In [1]: import numpy as np

In [2]: from numpy import linalg as LA

In [3]: np.set_printoptions(precision=3, suppress=True, linewidth=120, sign=" ")

In [4]: rng = np.random.default_rng(47514)

In [5]: th = rng.uniform(0, 2 * np.pi, 17)

In [6]: O, _ = LA.qr(np.array([[0.2, -2.6], [-0.9, 0.5], [-0.6, 1.2]]))

In [7]: W0 = 3 * np.c_[np.cos(th), np.sin(th)] @ O.T

In [8]: print(W0)
[[-0.51  -2.621 -1.367]
 [-2.861 -0.675  0.599]
 [-2.417  1.03   1.448]
 [-0.007  2.584  1.525]
 [ 2.043 -1.506 -1.599]
 [-0.263 -2.614 -1.449]
 [ 0.795 -2.363 -1.669]
 [ 2.796  1.022 -0.371]
 [-0.13  -2.602 -1.488]
 [ 2.863  0.215 -0.87 ]
 [-2.715  0.432  1.2  ]
 [ 1.546  2.414  0.884]
 [ 2.011  2.153  0.568]
 [ 2.023 -1.527 -1.604]
 [-2.361 -1.833 -0.258]
 [-2.784 -1.062  0.344]
 [ 1.964 -1.588 -1.619]]

In [9]: cov = np.cov(W0, rowvar=False)

In [10]: cov
Out[10]: 
array([[ 4.378,  0.58 , -1.183],
       [ 0.58 ,  3.331,  1.761],
       [-1.183,  1.761,  1.45 ]])

In [11]: round(float(np.corrcoef(W0[:, 1], W0[:, 0])[0, 1]), 3)
Out[11]: 0.152

In [12]: print(np.polyfit(W0[:, 1], W0[:, 0], 1))
[ 0.174  0.205]

In [13]: np.median(W0, axis=0)
Out[13]: array([-0.007, -1.062, -0.371])

In [14]: cov.shape
Out[14]: (3, 3)

In [15]: np.argwhere(np.triu(np.abs(np.corrcoef(W0.T)) > 0.8, 1))
Out[15]: array([[ 1,  2]])

In [16]: ev, evecs = LA.eigh(cov)

In [17]: np.round(evecs.T @ evecs, 3) + 0
Out[17]: 
array([[ 1.,  0.,  0.],
       [ 0.,  1.,  0.],
       [ 0.,  0.,  1.]])

In [18]: round(ev.sum(), 3), round(np.trace(cov), 3)
Out[18]: (np.float64(9.159), np.float64(9.159))

In [19]: (ev > 1e-8).sum(), (ev < -1e-8).sum()
Out[19]: (np.int64(2), np.int64(0))

In [20]: feats = np.loadtxt("x.csv", delimiter=",")

In [21]: feats
Out[21]: 
array([[ 0.08,  0.05, -0.01],
       [ 1.28,  0.8 , -0.16],
       [-0.96, -0.6 ,  0.12],
       [-0.48, -0.3 ,  0.06]])

In [22]: LA.matrix_rank(feats, rtol=0.1)
Out[22]: np.int64(1)

In [23]: np.argsort(-LA.norm(feats, axis=0).round(6), kind="stable")[:3]
Out[23]: array([ 0,  1,  2])

In [24]: [round(float(x), 3) for x in LA.svd(feats, compute_uv=False)[:3]]
Out[24]: [1.983, 0.0, 0.0]
